$ python3 -q
>>> import numpy as np
>>> from numpy import linalg as LA
>>> np.set_printoptions(precision=2, suppress=True, linewidth=160, sign=" ")
>>> rd = lambda a: np.round(a, 2) + 0
>>> rng = np.random.default_rng(404560)
>>> lab = rng.integers(0, 3, 5)
>>> A = np.array([[2, 1, 2, 0, 1],
...     [0, 3, 0, -2, 3],
...     [3, 3, 3, 0, 1],
...     [-1, 0, 2, 1, -1],
...     [-2, -1, 3, 0, 3]]) * (lab[:, None] == lab)
>>> A
array([[ 2,  0,  0,  0,  0],
       [ 0,  3,  0,  0,  0],
       [ 0,  3,  3,  0,  0],
       [-1,  0,  0,  1,  0],
       [ 0,  0,  0,  0,  3]])
>>> np.abs(A).max()
np.int64(3)
>>> A.shape
(5, 5)
>>> np.diff(A, axis=0)
array([[-2,  3,  0,  0,  0],
       [ 0,  0,  3,  0,  0],
       [-1, -3, -3,  1,  0],
       [ 1,  0,  0, -1,  3]])
>>> A.sum(axis=1)
array([ 2,  3,  6,  0,  3])
>>> LA.rank(A)
Traceback (most recent call last):
  File "<python-input-12>", line 1, in <module>
    LA.rank(A)
    ^^^^^^^
AttributeError: module 'numpy.linalg' has no attribute 'rank'
>>> np.unravel_index(np.abs(A).argmax(), A.shape)
(np.int64(1), np.int64(1))
>>> ang = np.radians(135)
>>> R = np.eye(5)
>>> R[3, 3] = R[2, 2] = np.cos(ang)
>>> R[3, 2], R[2, 3] = -np.sin(ang), np.sin(ang)
>>> rd(R)
array([[ 1.  ,  0.  ,  0.  ,  0.  ,  0.  ],
       [ 0.  ,  1.  ,  0.  ,  0.  ,  0.  ],
       [ 0.  ,  0.  , -0.71,  0.71,  0.  ],
       [ 0.  ,  0.  , -0.71, -0.71,  0.  ],
       [ 0.  ,  0.  ,  0.  ,  0.  ,  1.  ]])
>>> M2 = A @ R.T
>>> rd(M2)
array([[ 2.  ,  0.  ,  0.  ,  0.  ,  0.  ],
       [ 0.  ,  3.  ,  0.  ,  0.  ,  0.  ],
       [ 0.  ,  3.  , -2.12, -2.12,  0.  ],
       [-1.  ,  0.  ,  0.71, -0.71,  0.  ],
       [ 0.  ,  0.  ,  0.  ,  0.  ,  3.  ]])
>>> np.allclose(A @ A.T, M2 @ M2.T)
True
>>> np.allclose(LA.norm(A, axis=1), LA.norm(M2, axis=1))
True
>>> rd(LA.det(R)), rd(np.trace(R))
(np.float64(1.0), np.float64(1.59))
